>>> import numpy as np
>>> import numpy.linalg as la
>>> np.set_printoptions(suppress=True, linewidth=100)
>>> m1 = np.load("layer5.npy")
>>> print(m1)
[[ 3  2 -2  0  0]
 [ 0  0  0  2  2]
 [ 3  3 -3  3  2]
 [ 3  3 -3  2  2]
 [ 1  0  0  1  2]
 [ 0  1 -1  3  2]
 [ 0  3 -3  2  3]]
>>> # looks like rank 4
>>> r = la.matrix_rank(m1)
>>> r
np.int64(4)
>>> ns = la.svd(m1)[2][r:].T
>>> np.round(m1 @ ns, 3) + 0
array([[0.],
       [0.],
       [0.],
       [0.],
       [0.],
       [0.],
       [0.]])
>>> [int(la.matrix_rank(m1[:, :j + 1])) for j in range(5)]
[1, 2, 2, 3, 4]
>>> print(ns.shape)
(5, 1)
>>> print(la.matrix_rank(m1.T @ m1), la.matrix_rank(m1 @ m1.T))
4 4
>>> [int(la.matrix_rank(np.delete(m1, i, axis=0))) for i in range(7)]
[4, 4, 4, 4, 4, 4, 4]
>>> np.allclose(m1 @ ns, 0)
True
>>> print(np.round(ns[:, 0] / ns[np.abs(ns[:, 0]).round(6).argmax(), 0], 3) + 0)
[0. 1. 1. 0. 0.]
>>> np.round(ns @ ns.T, 3) + 0
array([[0. , 0. , 0. , 0. , 0. ],
       [0. , 0.5, 0.5, 0. , 0. ],
       [0. , 0.5, 0.5, 0. , 0. ],
       [0. , 0. , 0. , 0. , 0. ],
       [0. , 0. , 0. , 0. , 0. ]])
>>> la.matrix_rank(m1, rtol=0.1)
np.int64(4)
>>> [round(float(x), 3) for x in la.svd(m1, compute_uv=False)[:3]]
[11.146, 4.488, 2.401]
>>> la.matrix_rank(m1)
np.int64(4)
>>> round(float(la.norm(m1)), 3)
12.329
>>> np.abs(m1).max()
np.int64(3)
>>> print(m1 - m1[0])
[[ 0  0  0  0  0]
 [-3 -2  2  2  2]
 [ 0  1 -1  3  2]
 [ 0  1 -1  2  2]
 [-2 -2  2  1  2]
 [-3 -1  1  3  2]
 [-3  1 -1  2  3]]
>>> m1[:, 5]
Traceback (most recent call last):
  File "<python-input-23>", line 1, in <module>
    m1[:, 5]
    ~~^^^^^^
IndexError: index 5 is out of bounds for axis 1 with size 5
>>> np.diff(m1, axis=0)
array([[-3, -2,  2,  2,  2],
       [ 3,  3, -3,  1,  0],
       [ 0,  0,  0, -1,  0],
       [-2, -3,  3, -1,  0],
       [-1,  1, -1,  2,  0],
       [ 0,  2, -2, -1,  1]])
>>> np.unravel_index(np.abs(m1).argmax(), m1.shape)
(np.int64(0), np.int64(0))
